$ python3 -q
>>> import numpy as np
>>> np.set_printoptions(precision=3, suppress=True, linewidth=120, floatmode="fixed")
>>> def rnd(a):
...     return np.round(a, 3) + 0
... 
>>> E = np.load("arr.npy")
>>> E
array([[ 0, -1,  1, -8,  5,  6, -8,  3, -3],
       [ 0,  0,  4, -5, -2,  8,  7,  7,  6],
       [ 0,  0,  0, -8, -2, -9, -5, -6,  8],
       [ 0,  0,  0,  0,  5, -4,  3, -1,  3],
       [ 0,  0,  0,  0,  0,  6, -1, -2,  2],
       [ 0,  0,  0,  0,  0,  0, -8,  6,  0],
       [ 0,  0,  0,  0,  0,  0,  0,  6, -9],
       [ 0,  0,  0,  0,  0,  0,  0,  0, -5],
       [ 0,  0,  0,  0,  0,  0,  0,  0,  0]])
>>> [int(np.linalg.matrix_rank(np.linalg.matrix_power(E, p))) for p in range(1, 10)]
[8, 7, 6, 5, 4, 3, 2, 1, 0]
>>> np.prod(np.diag(E)), rnd(np.linalg.det(E))
(np.int64(0), np.float64(0.0))
>>> E @ E
array([[  0,   0,  -4,  -3, -40,  45, -89, -27,  45],
       [  0,   0,   0, -32, -33, -28, -97,  75, -85],
       [  0,   0,   0,   0, -40,  20,  50, -72,  47],
       [  0,   0,   0,   0,   0,  30,  27, -16, -12],
       [  0,   0,   0,   0,   0,   0, -48,  30,  19],
       [  0,   0,   0,   0,   0,   0,   0, -48,  42],
       [  0,   0,   0,   0,   0,   0,   0,   0, -30],
       [  0,   0,   0,   0,   0,   0,   0,   0,   0],
       [  0,   0,   0,   0,   0,   0,   0,   0,   0]])
>>> Uu, sv, vt = np.linalg.svd(E)
>>> np.argmax(sv[:-1] / (sv[1:] + 1e-6)) + 1
np.int64(8)
>>> out = Uu[:, :8] @ np.diag(sv[:8]) @ vt[:8]
>>> rnd(np.linalg.norm(E - out) / np.linalg.norm(E))
np.float64(0.0)
>>> rnd(np.abs(E - out).max())
np.float64(0.0)
>>> rnd(np.linalg.norm(E - out, 2)), sv[8]
(np.float64(0.0), np.float64(0.0))
